% ipython --no-banner

In [1]: import numpy as np

In [2]: np.set_printoptions(precision=2, suppress=True, linewidth=200)

In [3]: tidy = lambda a: np.round(a, 2) + 0

In [4]: M = np.load("layer0.npy")

In [5]: tidy(M)
Out[5]: 
array([[-0.5 ,  0.87],
       [-0.87, -0.5 ]])

In [6]: tidy(np.abs(M).max())
Out[6]: np.float64(0.87)

In [7]: tidy(M.mean(axis=0))
Out[7]: array([-0.68,  0.18])

In [8]: feats = np.load("mat.npy")

In [9]: tidy(feats)
Out[9]: 
array([[ 0.  , -0.05,  0.02],
       [-0.05,  0.87, -0.34],
       [ 0.02, -0.34,  0.13]])

In [10]: # rank 1

In [11]: rng = np.random.default_rng(653293)

In [12]: other = feats + rng.integers(-2, 3, (3, 1)) @ rng.integers(-2, 3, (1, 3))

In [13]: tidy(other)
Out[13]: 
array([[ 0.  , -2.05,  1.02],
       [-0.05,  2.87, -1.34],
       [ 0.02,  1.66, -0.87]])

In [14]: other - feats
Out[14]: 
array([[ 0., -2.,  1.],
       [ 0.,  2., -1.],
       [ 0.,  2., -1.]])

In [15]: np.linalg.matrix_rank(other - feats, tol=1e-8)
Out[15]: np.int64(1)

In [16]: K = np.load("case5.npy")

In [17]: K
Out[17]: 
array([[ 8, 12, 12, 10, 20],
       [ 1,  9,  5,  2, 18],
       [ 4,  8,  5,  2,  4],
       [ 6, 10,  7,  4,  6],
       [ 9, 18, 12,  8, 22],
       [ 3,  6,  3,  6, 16],
       [ 6, 16, 11,  4, 18],
       [ 4, 13,  8,  2, 14],
       [ 5,  8,  8, 10, 24],
       [ 7, 11, 11, 10, 22],
       [ 5,  9,  5,  6, 14],
       [ 7, 17,  9,  4, 16],
       [ 3,  7,  7,  6, 18],
       [ 6, 10,  8, 10, 24],
       [ 6,  8,  8, 12, 26],
       [ 5, 11,  9,  8, 24],
       [ 5,  9, 10, 10, 26],
       [ 5,  5,  6,  8, 12],
       [ 7,  9,  9,  8, 12],
       [ 3,  7,  5,  4, 12],
       [ 5, 11, 10, 10, 30],
       [ 2,  3,  3,  4,  8],
       [ 5, 12,  6,  2,  8],
       [ 6,  6,  8, 12, 22],
       [ 2, 10,  6,  2, 16],
       [ 2,  4,  3,  2,  4]])

In [18]: cen = (K - K.mean(axis=0)) / K.std(axis=0)

In [19]: tidy(cen.std(axis=0))
Out[19]: array([1., 1., 1., 1., 1.])

In [20]: np.argwhere(np.abs(cen) > 2)
Out[20]: 
array([[ 4,  0],
       [ 4,  1],
       [11,  1]])

In [21]: beta = np.linalg.lstsq(np.delete(cen, 3, axis=1), cen[:, 3])[0]

In [22]: 1 - np.var(cen[:, 3] - np.delete(cen, 3, axis=1) @ beta)
Out[22]: np.float64(1.0)

In [23]: np.abs(beta).argmax()
Out[23]: np.int64(0)

In [24]: J = np.array([[-0.2, 1.6, 0.8],
    ...:     [-1.8, 0.7, 1.8],
    ...:     [0.4, -0.7, -0.5],
    ...:     [0.6, -0.1, -1.0]])

In [25]: J[:, 2] *= 3

In [26]: tidy(J)
Out[26]: 
array([[-0.2,  1.6,  2.4],
       [-1.8,  0.7,  5.4],
       [ 0.4, -0.7, -1.5],
       [ 0.6, -0.1, -3. ]])

In [27]: O = J.astype(float).copy()

In [28]: for j in range(3):
    ...:     O[:, j] -= O[:, :j] @ (O[:, :j].T @ O[:, j])
    ...:     O[:, j] /= np.linalg.norm(O[:, j])
    ...: 

In [29]: tidy(O.T @ J)
Out[29]: 
array([[ 1.95, -0.98, -6.46],
       [ 0.  ,  1.61,  1.62],
       [ 0.  ,  0.  ,  1.33]])

In [30]: tidy(O.T @ O)
Out[30]: 
array([[1., 0., 0.],
       [0., 1., 0.],
       [0., 0., 1.]])

In [31]: other = np.c_[J[:, :1] @ np.array([[2]]), np.array([-6, 1, 0, -2])]

In [32]: other
Out[32]: 
array([[-0.4, -6. ],
       [-3.6,  1. ],
       [ 0.8,  0. ],
       [ 1.2, -2. ]])

In [33]: tidy(np.linalg.lstsq(J, other[:, 0])[0])
Out[33]: array([2., 0., 0.])

In [34]: tidy(np.linalg.norm(np.linalg.qr(J)[0].T @ other, axis=0) ** 2 / ((other ** 2).sum(axis=0) + 1e-12))
Out[34]: array([1. , 0.9])

In [35]: np.linalg.matrix_rank(other)
Out[35]: np.int64(2)

In [36]: other = np.array([[-3, -2, 3], [-2, 1, -1], [0, 5, -2]])

In [37]: np.vstack([J, other.T]).shape
Out[37]: (7, 3)

In [38]: tidy(other.T @ J.T)
Out[38]: 
array([[ -2.6,   4. ,   0.2,  -1.6],
       [ 14. ,  31.3,  -9. , -16.3],
       [ -7. , -16.9,   4.9,   7.9]])

In [39]: tidy(np.einsum("ik,kj->ij", J, other))
Out[39]: 
array([[ -2.6,  14. ,  -7. ],
       [  4. ,  31.3, -16.9],
       [  0.2,  -9. ,   4.9],
       [ -1.6, -16.3,   7.9]])

In [40]: tidy(J @ other)
Out[40]: 
array([[ -2.6,  14. ,  -7. ],
       [  4. ,  31.3, -16.9],
       [  0.2,  -9. ,   4.9],
       [ -1.6, -16.3,   7.9]])

In [41]: def softmax(z):
    ...:     e = np.exp(z - z.max(axis=-1, keepdims=True))
    ...:     return e / e.sum(axis=-1, keepdims=True)
    ...: 

In [42]: tidy(softmax(J[1] + -3))
Out[42]: array([0.  , 0.01, 0.99])

In [43]: tidy(softmax(10 * J[1]))
Out[43]: array([0., 0., 1.])

In [44]: tidy(softmax(J[1]))
Out[44]: array([0.  , 0.01, 0.99])

In [45]: S = J @ J.T / np.sqrt(3)

In [46]: softmax(S).round(6).argmax(axis=1)
Out[46]: array([1, 1, 3, 3])

In [47]: tidy(softmax(S + np.triu(np.full(S.shape, -np.inf), 1)))
Out[47]: 
array([[1.  , 0.  , 0.  , 0.  ],
       [0.  , 1.  , 0.  , 0.  ],
       [0.01, 0.  , 0.99, 0.  ],
       [0.  , 0.  , 0.07, 0.93]])

In [48]: tidy(softmax(S))
Out[48]: 
array([[0.03, 0.97, 0.  , 0.  ],
       [0.  , 1.  , 0.  , 0.  ],
       [0.  , 0.  , 0.25, 0.75],
       [0.  , 0.  , 0.07, 0.93]])

In [49]: W0 = np.loadtxt("sample0.csv", delimiter=",")

In [50]: W0
Out[50]: 
array([[ 1., -1.,  1., -1.],
       [ 1.,  0.,  0.,  0.],
       [ 1.,  1.,  1.,  1.],
       [ 1.,  2.,  4.,  8.]])

In [51]: np.einsum("ij,ji->", W0, W0)
Out[51]: np.float64(72.0)

In [52]: tidy(np.linalg.eigvals(W0))
Out[52]: array([ 8.33+0.j  ,  2.  +0.j  , -0.16+0.83j, -0.16-0.83j])

In [53]: np.kron(np.eye(2, dtype=int), W0)
Out[53]: 
array([[ 1., -1.,  1., -1.,  0., -0.,  0., -0.],
       [ 1.,  0.,  0.,  0.,  0.,  0.,  0.,  0.],
       [ 1.,  1.,  1.,  1.,  0.,  0.,  0.,  0.],
       [ 1.,  2.,  4.,  8.,  0.,  0.,  0.,  0.],
       [ 0., -0.,  0., -0.,  1., -1.,  1., -1.],
       [ 0.,  0.,  0.,  0.,  1.,  0.,  0.,  0.],
       [ 0.,  0.,  0.,  0.,  1.,  1.,  1.,  1.],
       [ 0.,  0.,  0.,  0.,  1.,  2.,  4.,  8.]])

In [54]: tidy(np.poly(W0))
Out[54]: array([  1., -10.,  14.,  -2.,  12.])

In [55]: w1 = np.array([[0, 2, 1, 7, 4], [1, 8, 6, 8, 7], [2, 6, 4, 2, 6], [4, 5, 4, 4, 6]])

In [56]: beta = np.array([0, 1, 0, 2, 0])

In [57]: hid = np.maximum(W0 @ w1 + beta, 0)

In [58]: (hid > 0).mean(axis=0)
Out[58]: array([0.5 , 0.75, 0.75, 0.75, 0.75])

In [59]: hid
Out[59]: 
array([[ 0.,  0.,  0.,  0.,  0.],
       [ 0.,  3.,  1.,  9.,  4.],
       [ 7., 22., 15., 23., 23.],
       [42., 83., 61., 65., 90.]])

In [60]: cent = np.array([[0, 0], [-2, -2], [1, -2], [0, 0], [-2, 2]])

In [61]: (hid @ cent).round(6).argmax(axis=1)
Out[61]: array([0, 1, 1, 1])

In [62]: other = np.linalg.inv(W0)

In [63]: tidy(np.linalg.det(W0) * np.linalg.det(other))
Out[63]: np.float64(1.0)

In [64]: np.allclose(other, W0.T)
Out[64]: False

In [65]: (np.abs(other) > 1e-9).astype(int)
Out[65]: 
array([[0, 1, 0, 0],
       [1, 1, 1, 1],
       [1, 1, 1, 0],
       [1, 1, 1, 1]])

In [66]: tidy(np.linalg.inv(other))
Out[66]: 
array([[ 1., -1.,  1., -1.],
       [ 1.,  0.,  0.,  0.],
       [ 1.,  1.,  1.,  1.],
       [ 1.,  2.,  4.,  8.]])

In [67]: tidy(np.linalg.cond(W0))
Out[67]: np.float64(17.32)

In [68]: tidy(np.linalg.det(W0) * other)
Out[68]: 
array([[  0.,  12.,   0.,   0.],
       [ -4.,  -6.,  12.,  -2.],
       [  6., -12.,   6.,   0.],
       [ -2.,   6.,  -6.,   2.]])

In [69]: data = np.load("data.npy")

In [70]: data
Out[70]: 
array([[ 1,  0,  0,  0],
       [-2,  1,  0,  0],
       [ 0, -1,  1,  0],
       [ 3,  5,  0,  1]])

In [71]: # triangular: eigenvalues sit on the diagonal

In [72]: blk = np.stack([data, 3 * data, data[::-1]])

In [73]: tidy(np.linalg.det(blk))
Out[73]: array([ 1., 81.,  1.])

In [74]: other = np.array([[-2, 2, 0], [0, -2, -2], [-1, 1, -2]])

In [75]: E = np.triu(other, 1)

In [76]: E
Out[76]: 
array([[ 0,  2,  0],
       [ 0,  0, -2],
       [ 0,  0,  0]])

In [77]: np.argsort(-np.linalg.norm(E, axis=0).round(6), kind="stable")[:3]
Out[77]: array([1, 2, 0])

In [78]: tidy(np.linalg.norm(E, 2) / np.linalg.norm(E))
Out[78]: np.float64(0.71)

In [79]: m1 = np.load("dump.npy")

In [80]: m1
Out[80]: 
array([[ 0,  0, 11],
       [ 0,  0, 11],
       [ 2,  0,  9],
       [ 2,  0,  9],
       [ 0,  0, 11],
       [ 0,  0, 11],
       [ 2,  0,  9],
       [ 0,  0, 11],
       [ 2,  0,  9],
       [ 0,  0, 11],
       [ 0,  0, 11],
       [ 2,  0,  9],
       [ 4,  2,  7],
       [ 2,  0,  9],
       [ 4,  2,  7],
       [ 6,  5,  5],
       [ 4,  2,  7],
       [ 4,  2,  7],
       [ 0,  0, 11]])

In [81]: x0 = np.array([3, 4, 3])

In [82]: rhs = m1 @ x0

In [83]: rhs
Out[83]: array([33, 33, 33, 33, 33, 33, 33, 33, 33, 33, 33, 33, 41, 33, 41, 53, 41, 41, 33])

In [84]: tidy(np.linalg.pinv(m1) @ m1)
Out[84]: 
array([[1., 0., 0.],
       [0., 1., 0.],
       [0., 0., 1.]])

In [85]: rhs = rhs + 0.1 * rng.normal(size=19)

In [86]: tidy(rhs)
Out[86]: array([33.01, 33.13, 32.85, 33.07, 32.98, 33.2 , 33.07, 33.1 , 32.92, 32.99, 32.95, 33.08, 41.  , 32.92, 41.  , 53.09, 41.14, 40.99, 32.98])

In [87]: beta, *_ = np.linalg.lstsq(m1, rhs)

In [88]: beta.round()
Out[88]: array([3., 4., 3.])

In [89]: [round(float(np.linalg.norm(np.linalg.solve(m1.T @ m1 + lam * np.eye(3), m1.T @ rhs))), 2) for lam in (0, 1, 10, 100)]
Out[89]: [5.85, 5.74, 5.3, 4.09]

In [90]: O, R = np.linalg.qr(m1)

In [91]: tidy(R)
Out[91]: 
array([[-11.14,  -5.57, -22.45],
       [  0.  ,  -3.16,  13.91],
       [  0.  ,   0.  , -31.26]])

In [92]: tidy(O @ R)
Out[92]: 
array([[ 0.,  0., 11.],
       [ 0.,  0., 11.],
       [ 2.,  0.,  9.],
       [ 2.,  0.,  9.],
       [ 0.,  0., 11.],
       [ 0.,  0., 11.],
       [ 2.,  0.,  9.],
       [ 0.,  0., 11.],
       [ 2.,  0.,  9.],
       [ 0.,  0., 11.],
       [ 0.,  0., 11.],
       [ 2.,  0.,  9.],
       [ 4.,  2.,  7.],
       [ 2.,  0.,  9.],
       [ 4.,  2.,  7.],
       [ 6.,  5.,  5.],
       [ 4.,  2.,  7.],
       [ 4.,  2.,  7.],
       [ 0.,  0., 11.]])

In [93]: np.allclose(R.T @ R, m1.T @ m1)
Out[93]: True
